>>> import numpy as np
>>> import numpy.linalg as la
>>> np.set_printoptions(precision=2, suppress=True, linewidth=100, floatmode="fixed")
>>> other = np.array([[1], [1], [1]])
>>> A = np.block([[np.zeros((3, 3)), other], [other.T, np.zeros((1, 1))]])
>>> A
array([[0.00, 0.00, 0.00, 1.00],
       [0.00, 0.00, 0.00, 1.00],
       [0.00, 0.00, 0.00, 1.00],
       [1.00, 1.00, 1.00, 0.00]])
>>> (A + A.T) / 2
array([[0.00, 0.00, 0.00, 1.00],
       [0.00, 0.00, 0.00, 1.00],
       [0.00, 0.00, 0.00, 1.00],
       [1.00, 1.00, 1.00, 0.00]])
>>> (A - A.T) / 2
array([[0.00, 0.00, 0.00, 0.00],
       [0.00, 0.00, 0.00, 0.00],
       [0.00, 0.00, 0.00, 0.00],
       [0.00, 0.00, 0.00, 0.00]])
>>> np.allclose(A, A.T)
True
>>> U, sigma, vt = la.svd(A)
>>> V = vt[:(sigma > 1e-8).sum()]
>>> rng = np.random.default_rng(8890)
>>> vec = A[0] + -1 * A[2] + rng.integers(2) * np.eye(4)[3]
>>> vec
array([0.00, 0.00, 0.00, 1.00])
>>> np.allclose(V.T @ V @ vec, vec)
True
>>> labels = rng.permutation(4)
>>> labels
array([2, 1, 0, 3])
>>> other = A[labels][:, labels]
>>> round(la.det(other), 2), round(la.det(A[labels]), 2)
(np.float64(0.0), np.float64(0.0))
>>> np.trace(other)
np.float64(0.0)
>>> np.allclose(other, A)
True
>>> f = np.array([0, 0])
>>> np.cross(A[3, :3], A[0, :3])
array([0.00, 0.00, 0.00])
>>> J = np.array([[0.0, 1.0, 3.0, 1.0, 1.0, 2.0, -2.0, 3.0],
...     [0.0, 3.0, 1.0, 0.0, 0.0, -2.0, 1.0, -3.0],
...     [3.0, 0.0, 1.0, 2.0, 1.0, -2.0, -3.0, 2.0],
...     [0.0, 3.0, 1.0, 0.0, 3.0, -3.0, 0.0, 0.0],
...     [3.0, 2.0, 0.0, 3.0, 3.0, -2.0, 2.0, 2.0],
...     [0.0, 0.0, 0.0, 0.0, 0.0, 8.0, 4.0, 6.0],
...     [0.0, 0.0, 0.0, 0.0, 0.0, 9.0, 3.0, 3.0],
...     [0.0, 0.0, 0.0, 0.0, 0.0, 2.0, 0.0, 3.0]])
>>> gram = J.T @ J
>>> la.svd(J, compute_uv=False) ** 2
array([242.77,  74.60,  36.82,  18.88,   7.46,   2.30,   1.02,   0.14])
>>> np.trace(gram), (J ** 2).sum()
(np.float64(384.0), np.float64(384.0))
>>> other = la.inv(J)
>>> np.round(J @ other, 2) + 0
array([[1.00, 0.00, 0.00, 0.00, 0.00, 0.00, 0.00, 0.00],
       [0.00, 1.00, 0.00, 0.00, 0.00, 0.00, 0.00, 0.00],
       [0.00, 0.00, 1.00, 0.00, 0.00, 0.00, 0.00, 0.00],
       [0.00, 0.00, 0.00, 1.00, 0.00, 0.00, 0.00, 0.00],
       [0.00, 0.00, 0.00, 0.00, 1.00, 0.00, 0.00, 0.00],
       [0.00, 0.00, 0.00, 0.00, 0.00, 1.00, 0.00, 0.00],
       [0.00, 0.00, 0.00, 0.00, 0.00, 0.00, 1.00, 0.00],
       [0.00, 0.00, 0.00, 0.00, 0.00, 0.00, 0.00, 1.00]])
>>> np.allclose(other, J.T)
False
>>> np.round(la.inv(other), 2) + 0
array([[ 0.00,  1.00,  3.00,  1.00,  1.00,  2.00, -2.00,  3.00],
       [ 0.00,  3.00,  1.00,  0.00,  0.00, -2.00,  1.00, -3.00],
       [ 3.00,  0.00,  1.00,  2.00,  1.00, -2.00, -3.00,  2.00],
       [ 0.00,  3.00,  1.00,  0.00,  3.00, -3.00,  0.00,  0.00],
       [ 3.00,  2.00,  0.00,  3.00,  3.00, -2.00,  2.00,  2.00],
       [ 0.00,  0.00,  0.00,  0.00,  0.00,  8.00,  4.00,  6.00],
       [ 0.00,  0.00,  0.00,  0.00,  0.00,  9.00,  3.00,  3.00],
       [ 0.00,  0.00,  0.00,  0.00,  0.00,  2.00,  0.00,  3.00]])
>>> (np.abs(other) > 1e-9).astype(int)
array([[1, 1, 1, 1, 1, 1, 1, 1],
       [1, 1, 1, 1, 1, 1, 1, 1],
       [1, 0, 1, 1, 1, 1, 1, 1],
       [1, 0, 1, 1, 1, 1, 1, 1],
       [0, 1, 0, 1, 0, 1, 1, 1],
       [0, 0, 0, 0, 0, 1, 1, 1],
       [0, 0, 0, 0, 0, 1, 1, 1],
       [0, 0, 0, 0, 0, 1, 1, 1]])
>>> round(float(la.det(J) * la.det(other)), 2)
1.0
